% ipython --no-banner

In [1]: import numpy as np

In [2]: np.set_printoptions(precision=2, suppress=True, linewidth=140, floatmode="fixed")

In [3]: E = np.load("sample4.npy")

In [4]: print(E)
[[-0.73  0.14 -1.95  0.97  1.93]
 [ 1.12 -0.98 -1.63  0.43 -1.99]
 [-2.62 -0.38  0.29 -1.10 -0.82]
 [-2.45  0.03  0.00  0.77  1.55]
 [-1.80 -0.92  1.96  0.45  0.93]
 [-0.49  0.98  0.44  2.42 -1.33]
 [ 1.36  0.32  2.49 -0.65 -0.64]
 [-0.51  0.51 -0.23 -2.71  1.05]
 [ 0.21 -1.42  0.72 -1.23 -2.21]
 [ 2.16 -0.91 -1.45 -1.13  0.39]
 [-0.13  0.71 -0.71  2.78 -0.47]
 [-0.44  0.61 -1.79 -0.46 -2.24]
 [ 0.06  0.23 -2.15 -1.08 -1.78]
 [ 1.34  1.32  0.96 -0.33  2.11]
 [-2.25 -0.55 -1.35  0.99 -0.91]
 [ 1.34 -0.30 -1.37  0.68 -2.19]
 [-0.26 -1.55 -0.77  1.84  1.60]
 [-1.36  0.93  0.43 -0.76  2.35]
 [ 0.78  1.68 -1.97 -1.19  0.54]
 [ 1.77 -1.29 -0.73 -1.53 -1.16]
 [ 0.88  0.08 -2.63 -1.12  0.24]
 [ 0.22 -0.53  1.57 -2.13  1.30]]

In [5]: D = np.linalg.norm(E[:, None] - E[None], axis=-1)

In [6]: print(np.flatnonzero(D[4] < D.mean() / 2))
[4]

In [7]: print(D.shape)
(22, 22)

In [8]: cen = E - E.mean(axis=0)

In [9]: V = np.linalg.svd(cen)[2][:4]

In [10]: M2 = cen - cen @ V.T @ V

In [11]: print(np.round(np.linalg.norm(M2) / np.linalg.norm(cen), 2))
0.28

In [12]: print(np.diag(V.T @ V))
[1.00 0.08 0.98 1.00 0.94]

In [13]: print(np.round(np.cov(cen @ V.T, rowvar=False), 2) + 0)
[[3.06 0.00 0.00 0.00]
 [0.00 2.39 0.00 0.00]
 [0.00 0.00 1.71 0.00]
 [0.00 0.00 0.00 1.28]]

In [14]: print(M2.std(axis=0))
[0.03 0.80 0.11 0.04 0.20]

In [15]: print(np.linalg.norm(M2, axis=1).round(6).argmax())
16

In [16]: P = E @ np.linalg.solve(E.T @ E, E.T)

In [17]: print(np.round(np.linalg.eigvalsh(P), 2) + 0)
[0.00 0.00 0.00 0.00 0.00 0.00 0.00 0.00 0.00 0.00 0.00 0.00 0.00 0.00 0.00 0.00 0.00 1.00 1.00 1.00 1.00 1.00]

In [18]: r0 = np.array([2, 3, 3])

In [19]: print(np.polyval(r0, E[5]))
[ 2.01  7.86  4.71 21.97  2.55]

In [20]: print(np.cross(E[5, :3], E[3, :3]))
[-0.01 -1.08  2.39]

In [21]: print(np.convolve(E[5], r0))
[-0.98  0.49  2.35  9.10  5.92  3.27 -3.99]

In [22]: print(np.correlate(E[5], E[3], "full"))
[-0.76  1.14  1.44  4.08  1.03 -3.41 -1.01 -5.97  3.26]

In [23]: arr = np.array([[-2, -10, -16, 12, 10],
    ...:     [-3, -15, -24, 18, 15],
    ...:     [-2, -10, -16, 12, 10],
    ...:     [0, 0, 0, 0, 0],
    ...:     [2, 10, 16, -12, -10],
    ...:     [-2, -10, -16, 12, 10]])

In [24]: print(arr)
[[ -2 -10 -16  12  10]
 [ -3 -15 -24  18  15]
 [ -2 -10 -16  12  10]
 [  0   0   0   0   0]
 [  2  10  16 -12 -10]
 [ -2 -10 -16  12  10]]

In [25]: print([round(float(x), 2) for x in np.linalg.svd(arr, compute_uv=False)[:3]])
[61.44, 0.0, 0.0]

In [26]: print(np.linalg.cond(arr) > 100)
True

In [27]: print(np.linalg.matrix_rank(arr, rtol=0.1))
1

In [28]: print(np.argsort(-np.linalg.norm(arr, axis=0).round(6), kind="stable")[:3])
[2 3 1]
